$ python -q
>>> import numpy as np
>>> np.set_printoptions(precision=1, suppress=True, linewidth=100, legacy="1.25")
>>> K = np.array([[0, 0, 2, 0, 0, 2],
...     [4, 4, 4, 4, 4, 4],
...     [2, 4, 2, 2, 4, 2],
...     [0, 0, -2, 0, 0, 1],
...     [-4, -4, -4, 2, 2, 2],
...     [-2, -4, -2, 1, 2, 1]])
>>> rng = np.random.default_rng(1446)
>>> lab = rng.permutation(6)
>>> M2 = K[:, lab] * rng.choice([-1, 1], 6)
>>> print(M2)
[[ 0  0  2  0 -2  0]
 [-4 -4  4 -4 -4 -4]
 [-4 -4  2 -2 -2 -2]
 [ 0  0 -2  0 -1  0]
 [ 4 -2 -4 -2 -2  4]
 [ 4 -2 -2 -1 -1  2]]
>>> left, _, vt = np.linalg.svd(K.T @ M2)
>>> np.round(np.linalg.lstsq(K, M2)[0], 1) + 0
array([[ 0.,  0.,  0.,  0.,  0., -1.],
       [-1.,  0.,  0.,  0.,  0.,  0.],
       [ 0.,  0.,  1.,  0.,  0.,  0.],
       [ 0.,  0.,  0., -1.,  0.,  0.],
       [ 0., -1.,  0.,  0.,  0.,  0.],
       [ 0.,  0.,  0.,  0., -1.,  0.]])
>>> lab
array([1, 4, 2, 3, 5, 0])
>>> blk = np.stack([M2, -2 * M2, M2[::-1]])
>>> blk.sum(axis=0)
array([[ 4, -2, -4, -1,  1,  2],
       [ 8,  2, -8,  2,  2,  8],
       [ 4,  4, -4,  2,  1,  2],
       [-4, -4,  4, -2, -1, -2],
       [-8, -2,  8, -2, -2, -8],
       [-4,  2,  4,  1, -1, -2]])
>>> np.linalg.norm(blk, axis=(1, 2))
array([15.7, 31.4, 15.7])
>>> (blk @ M2.T).shape
(3, 6, 6)
>>> q, evecs = np.linalg.qr(K[:, :5])[0], np.linalg.qr(K[:, 5:])[0]
>>> sigma = np.linalg.svd(q.T @ evecs, compute_uv=False)
>>> (sigma > 0.9).sum()
1
>>> round(float(np.linalg.norm(q @ q.T - evecs @ evecs.T, 2)), 1)
1.0
>>> F = np.loadtxt("arr.csv", delimiter=",")
>>> F
array([[-1.5, -0.1, -0.8],
       [-0.5,  0.1, -0.3],
       [-0.1,  0.1, -0.4],
       [-1.6, -1.7,  1.1],
       [-0.6, -1.1, -0.3],
       [ 2.4,  0.9,  1.3],
       [ 0.2,  0. , -1.2],
       [-1.8, -0.7,  0.2],
       [-0.3, -0.7,  1.5],
       [-0.6,  1.5, -0.1],
       [ 0.7, -0.3, -1.9],
       [-1. , -0.9, -1.2],
       [ 0.1, -1.7, -2. ],
       [-0.9,  1.7, -0.9],
       [-0.3, -1.7,  1.8],
       [ 1. ,  0.2, -0.3],
       [-0.1,  2. ,  0.9],
       [ 2.3, -0.1,  0.2],
       [-1.9, -0.1,  0.5],
       [-4.5, -2.7, -2.7],
       [-0.3, -0.1, -2.2],
       [-0.6,  1.2, -0.4],
       [-1.8,  1.7,  0. ],
       [ 0.1, -1.1,  0.4],
       [ 2.7,  1.1, -0.4]])
>>> Xs = F - F.mean(axis=0)
>>> evecs = np.linalg.svd(Xs)[2][:1]
>>> M2 = Xs - Xs @ evecs.T @ evecs
>>> print(np.cov(Xs @ evecs.T, rowvar=False))
2.8446098265773245
>>> M2 = F / np.sqrt((F ** 2).mean(axis=1, keepdims=True))
>>> M2[24]
array([ 1.6,  0.6, -0.2])
>>> lab = F[:, 1] > np.median(F[:, 1])
>>> r0 = F[lab].mean(axis=0) - F[~lab].mean(axis=0)
>>> r0
array([0.9, 1.9, 0.2])
>>> lab.astype(int)
array([0, 1, 1, 0, 0, 1, 1, 0, 0, 1, 0, 0, 0, 1, 0, 1, 1, 0, 0, 0, 0, 1, 1, 0, 1])
>>> ((F - F.mean(axis=0)) @ r0 > 0).astype(int)
array([0, 1, 1, 0, 0, 1, 1, 0, 0, 1, 1, 0, 0, 1, 0, 1, 1, 1, 0, 0, 0, 1, 1, 0, 1])
>>> print(round(float((((F - F.mean(axis=0)) @ r0 > 0) == lab).mean()), 1))
0.9
>>> W0 = np.load("mat.npy")
>>> W0
array([[3, 0, 0, 1],
       [2, 5, 1, 5],
       [1, 3, 0, 2]])
>>> w1 = np.array([[-1, -3, 1, 3, -1],
...     [1, 1, -4, -4, 2],
...     [1, 5, -1, 2, -3],
...     [1, 5, -2, 3, 1]])
>>> beta = np.array([-1, 2, -1, -2, 3])
>>> act = np.maximum(W0 @ w1 + beta, 0)
>>> act
array([[ 0,  0,  0, 10,  1],
       [ 8, 31,  0,  1, 13],
       [ 3, 12,  0,  0, 10]])
>>> (act > 0).astype(int)
array([[0, 0, 0, 1, 1],
       [1, 1, 0, 1, 1],
       [1, 1, 0, 0, 1]])
>>> basis = np.array([[1, -3, 3], [3, -2, -2], [-2, 0, 3], [3, -3, -2], [3, 0, 2]])
>>> (act @ basis).round(6).argmax(axis=1)
array([0, 0, 0])
>>> act @ basis
array([[ 33, -30, -18],
       [143, -89, -14],
       [ 69, -33,   5]])
>>> w1 @ basis
array([[ -6,   0,  -2],
       [  6,   7,   1],
       [ 15, -19, -20],
       [ 32, -22, -17]])
>>> print(W0.ravel(order="F"))
[3 2 1 0 5 3 0 1 0 1 5 2]
>>> W0.reshape(-1, 2)
array([[3, 0],
       [0, 1],
       [2, 5],
       [1, 5],
       [1, 3],
       [0, 2]])
>>> blk = W0.reshape(3, 2, -1)
>>> blk[:, 0]
array([[3, 0],
       [2, 5],
       [1, 3]])
>>> blk.transpose(1, 0, 2)
array([[[3, 0],
        [2, 5],
        [1, 3]],

       [[0, 1],
        [1, 5],
        [0, 2]]])
>>> np.einsum("ihd,jhd->hij", blk, blk).shape
(2, 3, 3)
>>> blk.shape
(3, 2, 2)
>>> np.einsum("ihd,ihd->ih", blk, blk)
array([[ 9,  1],
       [29, 26],
       [10,  4]])
>>> blk.sum(axis=1)
array([[ 3,  1],
       [ 3, 10],
       [ 1,  5]])
>>> np.swapaxes(blk, 1, 2)[0]
array([[3, 0],
       [0, 1]])
>>> t = np.radians(90)
>>> r_ = np.eye(4)
>>> r_[0, 0] = r_[2, 2] = np.cos(t)
>>> r_[0, 2], r_[2, 0] = -np.sin(t), np.sin(t)
>>> r_.round(1) + 0
array([[ 0.,  0., -1.,  0.],
       [ 0.,  1.,  0.,  0.],
       [ 1.,  0.,  0.,  0.],
       [ 0.,  0.,  0.,  1.]])
>>> M2 = W0 @ r_.T
>>> np.abs(M2 - W0).max(axis=0)
array([3., 0., 3., 0.])
>>> np.allclose(W0 @ W0.T, M2 @ M2.T)
True
>>> np.allclose(np.linalg.norm(W0, axis=1), np.linalg.norm(M2, axis=1))
True
>>> print(np.linalg.norm(W0, axis=1))
[3.2 7.4 3.7]
>>> print(W0[1] @ W0[2])
27
>>> print(np.round(np.linalg.norm(W0[1] - W0[2]), 1))
3.9
>>> round(np.linalg.norm(W0) ** 2 / np.linalg.norm(W0, 2) ** 2, 1)
1.1
>>> round(np.linalg.norm(W0[1], 1), 1), np.round(np.linalg.norm(W0[1], np.inf), 1)
(13.0, 5.0)
>>> X = np.load("run10.npy")
>>> X
array([[0.7, 0.3, 0. , 0. ],
       [0.2, 0.5, 0.2, 0. ],
       [0. , 0. , 0.7, 0.3],
       [0.3, 0.3, 0. , 0.3]])
>>> cov = X.T @ X
>>> cov
array([[0.6, 0.5, 0.1, 0.1],
       [0.5, 0.5, 0.1, 0.1],
       [0.1, 0.1, 0.5, 0.2],
       [0.1, 0.1, 0.2, 0.2]])
>>> M2 = X / np.linalg.norm(X, axis=1, keepdims=True)
>>> cov = M2 @ M2.T
>>> print(np.degrees(np.arccos(np.clip(cov[3, 1], -1, 1))))
45.0
>>> np.argwhere(np.triu(np.abs(cov) > 0.95, 1))
array([], shape=(0, 2), dtype=int64)
>>> print((cov - 2 * np.eye(4)).round(6).argmax(axis=1))
[3 0 1 0]
>>> np.linalg.matrix_power(X, 100)
array([[0.3, 0.3, 0.2, 0.1],
       [0.3, 0.3, 0.2, 0.1],
       [0.3, 0.3, 0.2, 0.1],
       [0.3, 0.3, 0.2, 0.1]])
>>> X.sum(axis=1)
array([1., 1., 1., 1.])
>>> p = np.eye(4)[1]
>>> for _ in range(6):
...     p = p @ X
...     print(p.round(1))
... 
[0.2 0.5 0.2 0. ]
[0.3 0.3 0.3 0.1]
[0.3 0.3 0.3 0.1]
[0.3 0.3 0.3 0.1]
[0.3 0.3 0.2 0.1]
[0.3 0.3 0.2 0.1]
>>> M2 = X + rng.integers(-2, 3, (4, 2)) @ rng.integers(-2, 3, (2, 4))
>>> print(M2)
[[ 3.7  2.3  0.  -2. ]
 [-2.8 -1.5  0.2  2. ]
 [ 4.   6.   5.7 -0.7]
 [-5.7 -7.7 -6.   2.3]]
>>> np.abs(M2 - X).sum(axis=1)
array([ 7.,  7., 16., 22.])
>>> r0 = np.array([3, 0])
>>> np.convolve(X[2], r0)
array([0., 0., 2., 1., 0.])
>>> np.cross(X[2, :3], X[3, :3])
array([-0.2,  0.2,  0. ])
>>> np.array([np.convolve(row, r0, "same") for row in X])
array([[2. , 1. , 0. , 0. ],
       [0.8, 1.5, 0.8, 0. ],
       [0. , 0. , 2. , 1. ],
       [1. , 1. , 0. , 1. ]])
>>> print(np.correlate(X[2], X[3], "full"))
[0.  0.  0.2 0.1 0.2 0.3 0.1]
>>> feats = np.load("data.npy")
>>> feats
array([[ 1. ,  2. , -2.6],
       [ 1. ,  2. , -3.1],
       [ 1. ,  2. , -3.4],
       [ 1. ,  2. , -5.3],
       [ 1. ,  2. , -4.2],
       [ 1. ,  2. , -0.6],
       [ 1. ,  2. , -2.4],
       [ 1. ,  2. , -1.4],
       [ 1. ,  2. , -2.4],
       [ 1. ,  2. , -2.6],
       [ 1. ,  2. , -4.4],
       [ 1. ,  2. , -0.8],
       [ 1. ,  2. , -0.9],
       [ 1. ,  2. , -0.9],
       [ 1. ,  2. , -5.8],
       [ 1. ,  2. , -2.4],
       [ 1. ,  2. , -5.1],
       [ 1. ,  2. , -3.5],
       [ 1. ,  2. , -0.6]])
>>> # rows 6 and 8 are equal
>>> left, sigma, vt = np.linalg.svd(feats)
>>> np.argmax(sigma[:-1] / (sigma[1:] + 1e-6)) + 1
2
>>> sigma.round(1) + 0
array([16.5,  4.2,  0. ])
>>> M2 = left[:, :2] @ np.diag(sigma[:2]) @ vt[:2]
>>> round(np.linalg.norm(feats - M2, 2), 1), round(float(sigma[2]), 1)
(0.0, 0.0)
>>> np.linalg.matrix_rank(M2)
2
>>> print(round(np.linalg.norm(feats - M2) / np.linalg.norm(feats), 1))
0.0
>>> m1 = np.cumsum(np.array([[2, 4, -5],
...     [3, 4, 1],
...     [-4, -1, -5],
...     [-5, -2, 0],
...     [-2, -3, 3],
...     [-1, -2, 3],
...     [-5, 3, -5],
...     [-4, 1, -3],
...     [2, -4, -4],
...     [-2, 2, -3],
...     [-1, -4, 3],
...     [2, -5, -5],
...     [-4, -1, 4],
...     [-3, -4, -5],
...     [3, -5, 1],
...     [5, 0, 5],
...     [-4, 4, 1]]), axis=0)
>>> m1
array([[  2,   4,  -5],
       [  5,   8,  -4],
       [  1,   7,  -9],
       [ -4,   5,  -9],
       [ -6,   2,  -6],
       [ -7,   0,  -3],
       [-12,   3,  -8],
       [-16,   4, -11],
       [-14,   0, -15],
       [-16,   2, -18],
       [-17,  -2, -15],
       [-15,  -7, -20],
       [-19,  -8, -16],
       [-22, -12, -21],
       [-19, -17, -20],
       [-14, -17, -15],
       [-18, -13, -14]])
>>> Xs = (m1 - m1.mean(axis=0)) / m1.std(axis=0)
>>> print(Xs.std(axis=0))
[1. 1. 1.]
>>> np.argwhere(np.abs(Xs) > 2)
array([[1, 0]])
>>> beta = np.linalg.lstsq(np.delete(Xs, 0, axis=1), Xs[:, 0])[0]
>>> beta
array([0.3, 0.6])
>>> round(1 - np.var(Xs[:, 0] - np.delete(Xs, 0, axis=1) @ beta), 1)
0.7
>>> hat = m1 @ np.linalg.solve(m1.T @ m1, m1.T)
>>> hat @ m1[:, 0]
array([  2.,   5.,   1.,  -4.,  -6.,  -7., -12., -16., -14., -16., -17., -15., -19., -22., -19.,
       -14., -18.])
>>> round(np.trace(hat), 1)
3.0
>>> cov = np.cov(m1, rowvar=False)
>>> np.argwhere(np.triu(np.abs(np.corrcoef(m1.T)) > 0.8, 1))
array([[0, 2]])
>>> cov
array([[67.3, 48.8, 39.9],
       [48.8, 68.5, 34.2],
       [39.9, 34.2, 34.7]])
>>> arr = np.load("sample1.npy")
>>> arr
array([[ 11.3,  -4. ,   1. ,  -2.8],
       [  7.4,  -2.4,   2.9, -12.8],
       [  0.3,   9.2,  13.8,  -0.1],
       [ -8.6, -14. ,   5.7,  -5.3],
       [ -5.3,   9.5,  -3.5,  -8.9]])
>>> q, r_ = np.linalg.qr(arr)
>>> r_
array([[-16.9,  -0.6,  -0.4,   2. ],
       [  0. ,  19.8,   0.1,   1.6],
       [  0. ,   0. , -15.6,   2.5],
       [  0. ,   0. ,   0. , -16.3]])
>>> print(q @ r_)
[[ 11.3  -4.    1.   -2.8]
 [  7.4  -2.4   2.9 -12.8]
 [  0.3   9.2  13.8  -0.1]
 [ -8.6 -14.    5.7  -5.3]
 [ -5.3   9.5  -3.5  -8.9]]
>>> np.round(q.T @ q, 1) + 0
array([[1., 0., 0., 0.],
       [0., 1., 0., 0.],
       [0., 0., 1., 0.],
       [0., 0., 0., 1.]])
>>> np.allclose(r_.T @ r_, arr.T @ arr)
True
>>> round(abs(r_[0, 0]), 1), round(np.linalg.norm(arr[:, 0]), 1)
(16.9, 16.9)
>>> np.abs(np.diag(r_))
array([16.9, 19.8, 15.6, 16.3])
>>> q.shape, r_.shape
((5, 4), (4, 4))
>>> round(float(np.linalg.norm(arr, "nuc")), 1)
68.8
>>> round(np.linalg.norm(arr) ** 2 / np.linalg.norm(arr, 2) ** 2, 1)
3.0
>>> np.round(np.linalg.norm(arr, 1), 1), np.round(np.linalg.norm(arr, np.inf), 1)
(39.1, 33.6)
>>> blk = np.stack([F, 4 * F, F[::-1]])
>>> (blk @ F.T).shape
(3, 25, 25)
>>> print(np.linalg.matrix_rank(blk))
[3 3 3]
>>> blk.shape
(3, 25, 3)
>>> np.linalg.matrix_rank(blk.reshape(3, -1))
2
>>> mat = np.load("x.npy")
>>> mat
array([[ 2.4,  0.1, -1.8,  0.3],
       [ 1.4,  2.6, -0.2, -0.6],
       [-2.2,  0.7,  1.6,  0.9],
       [-0.6, -0.1, -0.5, -2.9],
       [ 2.8,  0.2,  0.4,  1. ],
       [-1.4,  1.2,  0.2, -2.3],
       [-1.4,  2. , -1. ,  1.4],
       [-0.7,  1.8, -1.4, -1.8],
       [-0.2,  1.4, -2.2,  1.4],
       [ 0.7,  2.5, -1.5, -0.2],
       [ 2. ,  0.9, -2. , -0.2],
       [ 2.2,  0.1,  2. , -0.2],
       [ 1.8,  2.3,  0.3, -0.3],
       [ 0.7, -1.8,  1.7, -1.6],
       [ 2.1,  1.9,  0.9,  0.1],
       [ 0.9,  1.6,  1.8,  1.6],
       [ 0.2,  0.2, -1.7,  2.5],
       [ 1. , -0.1,  1.7,  2.3],
       [ 0.7, -2.7, -0.4, -1.1],
       [-2.4, -1.3, -1.2,  0.1],
       [-0.3,  1.4, -2.3,  1.3],
       [ 2.3,  1.2,  0.1,  1.5],
       [ 0. , -0.1, -1.5, -2.6],
       [ 2.2,  1. , -1. , -1.4],
       [-1.2,  0.6, -2.6, -0.8],
       [-1.1, -1.8, -2.1,  0. ],
       [-1.8, -1.8, -1.4, -0.8]])
>>> Xs = (mat - mat.mean(axis=0)) / mat.std(axis=0)
>>> print(Xs.std(axis=0))
[1. 1. 1. 1.]
>>> np.argwhere(np.abs(Xs) > 2)
array([[18,  1]])
>>> beta = np.linalg.lstsq(np.delete(Xs, 3, axis=1), Xs[:, 3])[0]
>>> round(float(1 - np.var(Xs[:, 3] - np.delete(Xs, 3, axis=1) @ beta)), 1)
0.1
>>> beta
array([0.1, 0.2, 0.1])
